>>> import numpy as np
>>> np.set_printoptions(precision=2, suppress=True, linewidth=140)
>>> mat = np.diag(np.array([1, 0, 1, 3, 5, 1, 3, 4, 0, 2, 2, 4])) + -2 * np.eye(12, k=1) + -2 * np.eye(12, k=-1)
>>> mat
array([[ 1., -2.,  0.,  0.,  0.,  0.,  0.,  0.,  0.,  0.,  0.,  0.],
       [-2.,  0., -2.,  0.,  0.,  0.,  0.,  0.,  0.,  0.,  0.,  0.],
       [ 0., -2.,  1., -2.,  0.,  0.,  0.,  0.,  0.,  0.,  0.,  0.],
       [ 0.,  0., -2.,  3., -2.,  0.,  0.,  0.,  0.,  0.,  0.,  0.],
       [ 0.,  0.,  0., -2.,  5., -2.,  0.,  0.,  0.,  0.,  0.,  0.],
       [ 0.,  0.,  0.,  0., -2.,  1., -2.,  0.,  0.,  0.,  0.,  0.],
       [ 0.,  0.,  0.,  0.,  0., -2.,  3., -2.,  0.,  0.,  0.,  0.],
       [ 0.,  0.,  0.,  0.,  0.,  0., -2.,  4., -2.,  0.,  0.,  0.],
       [ 0.,  0.,  0.,  0.,  0.,  0.,  0., -2.,  0., -2.,  0.,  0.],
       [ 0.,  0.,  0.,  0.,  0.,  0.,  0.,  0., -2.,  2., -2.,  0.],
       [ 0.,  0.,  0.,  0.,  0.,  0.,  0.,  0.,  0., -2.,  2., -2.],
       [ 0.,  0.,  0.,  0.,  0.,  0.,  0.,  0.,  0.,  0., -2.,  4.]])
>>> # symmetric, so the eigenvalues are real
>>> B = np.linalg.inv(mat)
>>> round(np.linalg.slogdet(mat)[0], 2)
np.float64(-1.0)
>>> np.round(np.linalg.cond(mat), 2)
np.float64(112.1)
>>> np.round(np.linalg.inv(B), 2) + 0
array([[ 1., -2.,  0.,  0.,  0.,  0.,  0.,  0.,  0.,  0.,  0.,  0.],
       [-2.,  0., -2.,  0.,  0.,  0.,  0.,  0.,  0.,  0.,  0.,  0.],
       [ 0., -2.,  1., -2.,  0.,  0.,  0.,  0.,  0.,  0.,  0.,  0.],
       [ 0.,  0., -2.,  3., -2.,  0.,  0.,  0.,  0.,  0.,  0.,  0.],
       [ 0.,  0.,  0., -2.,  5., -2.,  0.,  0.,  0.,  0.,  0.,  0.],
       [ 0.,  0.,  0.,  0., -2.,  1., -2.,  0.,  0.,  0.,  0.,  0.],
       [ 0.,  0.,  0.,  0.,  0., -2.,  3., -2.,  0.,  0.,  0.,  0.],
       [ 0.,  0.,  0.,  0.,  0.,  0., -2.,  4., -2.,  0.,  0.,  0.],
       [ 0.,  0.,  0.,  0.,  0.,  0.,  0., -2.,  0., -2.,  0.,  0.],
       [ 0.,  0.,  0.,  0.,  0.,  0.,  0.,  0., -2.,  2., -2.,  0.],
       [ 0.,  0.,  0.,  0.,  0.,  0.,  0.,  0.,  0., -2.,  2., -2.],
       [ 0.,  0.,  0.,  0.,  0.,  0.,  0.,  0.,  0.,  0., -2.,  4.]])
>>> m1 = np.load("dump.npy")
>>> m1
array([[ 5, -1,  5, -1, -3,  5,  2,  1, -5, -2, -2,  1],
       [ 3, -3,  0, -1, -3,  3, -5, -5, -3, -5,  3,  5],
       [-3,  2, -3,  2,  0,  3,  1,  1,  1, -4, -3, -5],
       [ 0,  2, -5,  4, -4, -5,  1,  0, -3,  3,  3,  4],
       [ 5,  3, -3,  2, -4,  5,  3,  0,  5, -1, -2, -3],
       [ 1,  5,  2, -2, -1, -1,  0,  1, -4,  4,  3, -4],
       [ 0,  3,  2,  1, -2,  1, -1, -1,  1, -1,  2, -3],
       [-4, -1, -4, -2,  3,  2, -2, -5, -2,  5,  1,  5],
       [ 0, -3,  2, -5, -2,  0,  0,  5, -4,  1, -5,  3]])
>>> gram = m1.T @ m1
>>> gram
array([[ 85,   4,  37,   2, -57,  41,  15,   8,  -8, -34,  -3,  -4],
       [  4,  71, -16,  32, -16,  -7,  25,   8,  22,  21,  22, -70],
       [ 37, -16,  96, -41,  -5,  18,  -1,  32, -34, -22, -14, -19],
       [  2,  32, -41,  60, -14, -13,  18, -12,  41, -15,  20, -26],
       [-57, -16,  -5, -14,  68, -19, -11, -12,  20,  24,  -1,  -3],
       [ 41,  -7,  18, -13, -19,  99,   3, -19,  10, -52, -34, -19],
       [ 15,  25,  -1,  18, -11,   3,  45,  39,  21,   8, -29, -40],
       [  8,   8,  32, -12, -12, -19,  39,  79,  -4,   4, -49, -40],
       [ -8,  22, -34,  41,  20,  10,  21,  -4, 106, -24, -13, -61],
       [-34,  21, -22, -15,  24, -52,   8,   4, -24,  98,  22,  23],
       [ -3,  22, -14,  20,  -1, -34, -29, -49, -13,  22,  74,  18],
       [ -4, -70, -19, -26,  -3, -19, -40, -40, -61,  23,  18, 135]])
>>> np.linalg.svd(m1, compute_uv=False) ** 2
array([269.74, 230.22, 163.42, 132.34,  90.84,  65.06,  41.44,  17.89,   5.03])
>>> (m1 @ m1.T).shape
(9, 9)
>>> U, sigma, vt = np.linalg.svd(m1, full_matrices=False)
>>> np.allclose(U * sigma @ vt, m1)
True
>>> np.round(np.sqrt((sigma ** 2).sum()), 2), round(float(np.linalg.norm(m1)), 2)
(np.float64(31.87), 31.87)
>>> blk = np.stack([m1, 5 * m1, m1[::-1]])
>>> blk.sum(axis=0)
array([[ 30,  -9,  32, -11, -20,  30,  12,  11, -34, -11, -17,   9],
       [ 14, -19,  -4,  -8, -15,  20, -32, -35, -20, -25,  19,  35],
       [-18,  15, -16,  13,  -2,  19,   5,   5,   7, -25, -16, -33],
       [  1,  17, -28,  22, -25, -31,   6,   1, -22,  22,  21,  20],
       [ 35,  21, -21,  14, -28,  35,  21,   0,  35,  -7, -14, -21],
       [  6,  32,   7,  -8, -10, -11,   1,   6, -27,  27,  21, -20],
       [ -3,  20,   9,   8, -12,   9,  -5,  -5,   7, -10,   9, -23],
       [-21,  -9, -24, -13,  15,  15, -17, -35, -15,  25,   9,  35],
       [  5, -19,  17, -31, -15,   5,   2,  31, -29,   4, -32,  19]])
>>> np.linalg.norm(blk, axis=(1, 2))
array([ 31.87, 159.37,  31.87])
>>> blk.shape
(3, 9, 12)
>>> (blk @ m1.T).shape
(3, 9, 9)
>>> np.linalg.matrix_rank(blk)
array([9, 9, 9])
>>> np.linalg.matrix_rank(blk.reshape(3, -1))
np.int64(2)
>>> B = m1 / np.linalg.norm(m1, axis=1, keepdims=True)
>>> gram = B @ B.T
>>> np.linalg.norm(B, axis=1)
array([1., 1., 1., 1., 1., 1., 1., 1., 1.])
>>> (gram - 2 * np.eye(9)).round(6).argmax(axis=1)
array([8, 0, 4, 7, 2, 6, 5, 1, 0])
>>> np.round(np.degrees(np.arccos(np.clip(gram[1, 8], -1, 1))), 2)
np.float64(89.15)
>>> f, v = m1[3], m1[2]
>>> f @ v
np.int64(-31)
>>> pr = (f @ v) / (f @ f) * f
>>> pr
array([-0.  , -0.48,  1.19, -0.95,  0.95,  1.19, -0.24, -0.  ,  0.72, -0.72, -0.72, -0.95])
>>> v - pr
array([-3.  ,  2.48, -4.19,  2.95, -0.95,  1.81,  1.24,  1.  ,  0.28, -3.28, -2.28, -4.05])
>>> np.round((v - pr) @ f, 2)
np.float64(0.0)
>>> np.round(np.linalg.norm(f + v) ** 2 + np.linalg.norm(f - v) ** 2, 2)
np.float64(436.0)
>>> np.outer(f, v)
array([[  0,   0,   0,   0,   0,   0,   0,   0,   0,   0,   0,   0],
       [ -6,   4,  -6,   4,   0,   6,   2,   2,   2,  -8,  -6, -10],
       [ 15, -10,  15, -10,   0, -15,  -5,  -5,  -5,  20,  15,  25],
       [-12,   8, -12,   8,   0,  12,   4,   4,   4, -16, -12, -20],
       [ 12,  -8,  12,  -8,   0, -12,  -4,  -4,  -4,  16,  12,  20],
       [ 15, -10,  15, -10,   0, -15,  -5,  -5,  -5,  20,  15,  25],
       [ -3,   2,  -3,   2,   0,   3,   1,   1,   1,  -4,  -3,  -5],
       [  0,   0,   0,   0,   0,   0,   0,   0,   0,   0,   0,   0],
       [  9,  -6,   9,  -6,   0,  -9,  -3,  -3,  -3,  12,   9,  15],
       [ -9,   6,  -9,   6,   0,   9,   3,   3,   3, -12,  -9, -15],
       [ -9,   6,  -9,   6,   0,   9,   3,   3,   3, -12,  -9, -15],
       [-12,   8, -12,   8,   0,  12,   4,   4,   4, -16, -12, -20]])
>>> np.linalg.matrix_rank(np.outer(f, v))
np.int64(1)
>>> E = np.array([[0, 8, 1, 0, 3],
...     [-7, -1, 8, -28, -9],
...     [-5, 5, 0, -20, 0],
...     [8, -9, 9, 32, 8],
...     [8, -2, -3, 32, 2],
...     [7, -1, -4, 28, 5],
...     [3, 6, 4, 12, -5]])
>>> # column 3 dominates
>>> U, sigma, vt = np.linalg.svd(E)
>>> V = vt[:(sigma > 1e-8).sum()]
>>> rng = np.random.default_rng(89417)
>>> x0 = E[2] + 4 * E[5] + rng.integers(2) * np.eye(5)[3]
>>> x0
array([ 23.,   1., -16.,  93.,  20.])
>>> np.round(V.T @ V, 2) + 0
array([[0.06, 0.  , 0.  , 0.24, 0.  ],
       [0.  , 1.  , 0.  , 0.  , 0.  ],
       [0.  , 0.  , 1.  , 0.  , 0.  ],
       [0.24, 0.  , 0.  , 0.94, 0.  ],
       [0.  , 0.  , 0.  , 0.  , 1.  ]])
>>> rank = np.linalg.matrix_rank(E)
>>> rank
np.int64(4)
>>> ns = np.linalg.svd(E)[2][rank:].T
>>> [int(np.linalg.matrix_rank(E[:i])) for i in range(1, len(E) + 1)]
[1, 2, 3, 4, 4, 4, 4]
>>> np.linalg.matrix_rank(E.T @ E), np.linalg.matrix_rank(E @ E.T)
(np.int64(4), np.int64(4))
>>> np.round(ns[:, 0] / ns[np.abs(ns[:, 0]).round(6).argmax(), 0], 2) + 0
array([ 1.  ,  0.  ,  0.  , -0.25,  0.  ])
>>> np.allclose(E @ ns, 0)
True
>>> arr = np.load("block12.npy")
>>> arr
array([[-2, -1, -2, -2,  0, -1, -2, -3,  2,  3,  0,  2,  3,  1,  3],
       [ 0, -2,  2,  1,  2,  0,  0,  0,  1,  1, -2, -2,  1,  2,  1],
       [ 0,  0, -2,  3,  1,  3, -1,  1, -3, -1, -3,  2, -3,  2, -1],
       [ 0,  0,  0,  0,  3,  2,  2,  0,  0,  3, -3, -2, -3,  2,  1],
       [ 0,  0,  0,  0, -3,  3,  1,  2, -3,  1,  2, -3, -1, -3,  1],
       [ 0,  0,  0,  0,  0,  1,  3,  3,  1, -2, -2,  0,  3,  1,  3],
       [ 0,  0,  0,  0,  0,  0,  0,  1,  0,  0, -2, -1, -3,  2,  0],
       [ 0,  0,  0,  0,  0,  0,  0,  2, -1,  0,  0,  2,  0,  3,  1],
       [ 0,  0,  0,  0,  0,  0,  0,  0,  2, -2, -1,  0,  1,  1,  0],
       [ 0,  0,  0,  0,  0,  0,  0,  0,  0, -3, -1, -3,  0, -3,  0],
       [ 0,  0,  0,  0,  0,  0,  0,  0,  0,  0,  2,  2,  1,  2,  3],
       [ 0,  0,  0,  0,  0,  0,  0,  0,  0,  0,  0,  1,  0, -1,  2],
       [ 0,  0,  0,  0,  0,  0,  0,  0,  0,  0,  0,  0,  0, -1,  3],
       [ 0,  0,  0,  0,  0,  0,  0,  0,  0,  0,  0,  0,  0,  3, -2],
       [ 0,  0,  0,  0,  0,  0,  0,  0,  0,  0,  0,  0,  0,  0,  1]])
>>> f = np.array([0, -1])
>>> np.cross(arr[3, :3], arr[2, :3])
array([0, 0, 0])
>>> np.allclose(arr[:-1].T @ np.linalg.lstsq(arr[:-1].T, arr[-1])[0], arr[-1])
True
>>> np.abs(np.diag(np.linalg.qr(arr)[1])) > 1e-9
array([ True,  True,  True, False,  True,  True, False,  True,  True,  True,  True,  True, False,  True,  True])
>>> np.sort(np.linalg.eigvals(arr))
array([-3., -3., -2., -2., -2.,  0.,  0.,  0.,  1.,  1.,  1.,  2.,  2.,  2.,  3.])
>>> np.linalg.matrix_rank(arr - arr[0, 0] * np.eye(15))
np.int64(14)
>>> [round(float(x), 2) for x in np.linalg.svd(arr, compute_uv=False)[:3]]
[10.62, 9.98, 7.95]
>>> np.linalg.matrix_rank(arr, rtol=0.1)
np.int64(11)
>>> np.linalg.cond(arr) > 100
np.True_
>>> rank = np.linalg.matrix_rank(arr)
>>> rank
np.int64(14)
>>> ns = np.linalg.svd(arr)[2][rank:].T
>>> [int(np.linalg.matrix_rank(np.delete(arr, i, axis=0))) for i in range(15)]
[13, 13, 13, 13, 13, 13, 13, 13, 13, 13, 13, 13, 14, 14, 14]
>>> [int(np.linalg.matrix_rank(arr[:i])) for i in range(1, len(arr) + 1)]
[1, 2, 3, 4, 5, 6, 7, 8, 9, 10, 11, 12, 13, 14, 14]
>>> ns.shape
(15, 1)
>>> np.allclose(arr @ ns, 0)
True
>>> np.round(ns[:, 0] / ns[np.abs(ns[:, 0]).round(6).argmax(), 0], 2) + 0
array([ 1.  , -0.57, -0.43, -0.29,  0.  ,  0.  ,  0.  ,  0.  ,  0.  ,  0.  ,  0.  ,  0.  ,  0.  ,  0.  ,  0.  ])
>>> sigma = 20 * 0.5 ** np.arange(9)
>>> M = rng.normal(size=(50, 9)) * rng.permutation(sigma)
>>> M.round(2) + 0
array([[  7.51,  -0.16,  -1.59,  -0.07,   0.1 ,   8.91,  -0.22,   2.12,  37.58],
       [  5.53,  -0.35,   3.34,   0.  ,  -0.09,   3.98,  -0.22,  -4.48,  11.14],
       [-13.77,   0.03,  -1.88,   0.21,   0.  ,   7.78,   0.23,   3.75,  16.09],
       [  8.32,   0.09,   1.7 ,   0.1 ,   0.12,   2.49,   0.17,  -1.45, -14.34],
       [  3.81,   0.22,   0.68,   0.09,   0.06,  -2.24,   0.16,  -1.53,   7.16],
       [  7.95,  -0.16,   0.59,  -0.47,  -0.04,   1.16,  -0.1 ,   1.66,  -6.03],
       [  9.83,  -0.33,   0.03,   0.93,  -0.04,  -7.04,  -0.08,  -1.45,   3.15],
       [  3.62,   0.55,   0.68,   0.91,  -0.15,  -3.8 ,  -0.16,  -4.02,   2.19],
       [  5.15,   0.43,  -1.82,  -0.12,  -0.01,  -1.93,   0.06,  -2.58,  13.83],
       [ -7.52,  -0.3 ,   1.42,   0.68,   0.  ,  -0.97,  -0.2 ,  -3.17,  -1.43],
       [ -1.4 ,  -0.12,   1.06,   1.11,   0.03,  -6.34,   0.32,  -1.8 , -12.34],
       [-12.32,  -0.22,   0.09,  -0.2 ,  -0.05,  -1.42,  -0.07,  -1.13,   7.62],
       [  0.67,   0.2 ,  -1.  ,   0.03,  -0.05, -13.08,   0.1 ,   4.52,  -8.86],
       [ -7.26,   0.29,  -1.04,  -0.02,   0.13,  -7.31,   0.08,   3.68, -11.62],
       [ -5.7 ,   0.07,   0.56,   0.65,   0.08,   3.94,  -0.21,  -1.11, -20.05],
       [ -5.66,  -0.08,  -0.28,   0.27,   0.01,  -2.85,   0.09,  -3.16, -14.95],
       [ 14.48,   0.07,   4.31,   0.08,   0.08,  -2.49,  -0.02,  -2.36,  -9.01],
       [  6.  ,   0.39,  -0.08,  -1.3 ,   0.03,   4.48,   0.2 ,   0.2 ,  15.07],
       [ -1.19,  -0.11,   0.21,   0.34,  -0.08, -10.32,  -0.13,   3.47,  21.96],
       [-16.5 ,   0.3 ,   0.41,   0.9 ,  -0.06,   2.51,  -0.05,   0.27,  35.59],
       [ 12.99,  -0.34,  -0.09,   0.71,   0.06,   3.21,   0.31,  -0.14,  19.43],
       [  5.51,  -0.14,  -1.14,   0.35,  -0.04,   1.61,  -0.17,   1.26,  18.59],
       [ -9.89,   0.08,  -1.25,  -0.06,  -0.09,   5.01,  -0.11,   0.3 ,  32.7 ],
       [ 27.13,   0.01,  -0.3 ,  -0.41,  -0.13,  -7.79,   0.26,   1.05,  -3.65],
       [ -8.59,  -0.05,   1.73,  -0.61,   0.03,   6.16,  -0.12,   3.87,   0.62],
       [  0.97,  -0.26,  -0.41,   0.39,  -0.11,   6.55,   0.08,   1.78,  40.11],
       [  9.36,  -0.06,  -1.09,   0.41,  -0.02,   0.24,   0.02,   2.47,  30.5 ],
       [ -0.74,   0.39,  -1.47,   0.56,  -0.05,  -7.44,   0.08,   1.74,  -0.36],
       [-22.32,  -0.25,  -1.52,   0.59,  -0.09,  -5.14,  -0.08,  -0.9 ,   3.31],
       [ -4.81,  -0.35,  -1.91,   0.37,   0.  ,  -2.54,   0.24,  -0.41,   8.45],
       [  3.24,   0.33,   0.1 ,  -0.61,   0.06,  -5.75,   0.13,   4.09,  12.05],
       [  4.91,   0.42,  -0.3 ,  -0.96,  -0.04,   4.66,  -0.12,   3.52,  19.28],
       [ -9.37,   0.  ,  -1.77,  -0.93,   0.02,   0.25,  -0.17,  -3.19,  -3.44],
       [  7.43,  -0.09,   0.05,  -0.77,   0.07,   7.23,  -0.11,  -5.15,  35.69],
       [ 18.43,   0.69,   1.77,   0.53,  -0.07,  -7.61,   0.14,   1.23,  -0.41],
       [ -7.56,  -0.39,  -0.22,   0.56,  -0.02, -10.53,  -0.23,   1.96,  12.9 ],
       [  4.43,   0.23,   0.33,   0.07,   0.03,   0.24,   0.03,   1.55,  -0.04],
       [ -4.95,   0.29,  -0.66,  -0.26,   0.01,  -7.54,  -0.24,  -1.6 ,  43.53],
       [ -4.78,  -0.27,  -0.67,   0.31,  -0.03,   2.65,   0.14,  -2.  ,  28.74],
       [ -9.42,  -0.59,   0.46,  -0.49,  -0.08,  -4.13,   0.17,   1.23,  24.59],
       [ -4.72,  -0.25,   0.48,   0.56,   0.01,  10.37,  -0.18,  -1.12,  -4.18],
       [ 14.94,  -0.85,  -1.  ,   0.37,   0.09,   0.52,   0.12,  -1.33, -29.2 ],
       [ 10.19,   0.23,   2.4 ,  -0.49,   0.05,   0.93,   0.28,   2.48,  16.4 ],
       [  0.31,   0.23,  -0.43,   0.47,   0.16,  -2.18,  -0.02,  -5.79, -10.64],
       [  5.93,  -0.23,   1.26,   0.07,  -0.14,  -6.34,  -0.06,  -1.94, -15.14],
       [-17.09,   0.43,  -0.65,   0.18,  -0.01,  -1.42,  -0.03,  -0.15, -25.42],
       [  4.79,  -0.2 ,   0.54,   0.07,   0.08,  -2.87,   0.11,   1.71, -62.78],
       [  3.94,  -0.09,   0.41,  -0.78,  -0.11,   5.9 ,   0.23,   1.12,  -9.84],
       [  5.67,  -0.07,   0.04,   0.01,   0.06,   2.  ,   0.  ,  -0.06, -37.03],
       [ 16.08,  -0.27,   1.3 ,  -0.15,   0.06,   1.01,  -0.12,   1.26, -11.18]])
>>> x0 = np.array([2, 2, 2, 1, 2, 0, 1, 0, 0])
>>> y = M @ x0
>>> coef, lr = np.zeros(9), 1 / np.linalg.norm(M, 2) ** 2
>>> for i in range(30):
...     coef -= lr * M.T @ (M @ coef - y)
...     if i % 5 == 0: print(i, round(np.linalg.norm(M @ coef - y), 2))
... 
0 114.94
5 38.86
10 19.7
15 16.53
20 15.97
25 15.7
>>> np.round(np.linalg.cond(M), 2)
np.float64(320.3)
>>> coef.round(2) + 0
array([ 2.07,  0.01,  0.26,  0.  ,  0.  , -0.02,  0.01, -0.05, -0.02])
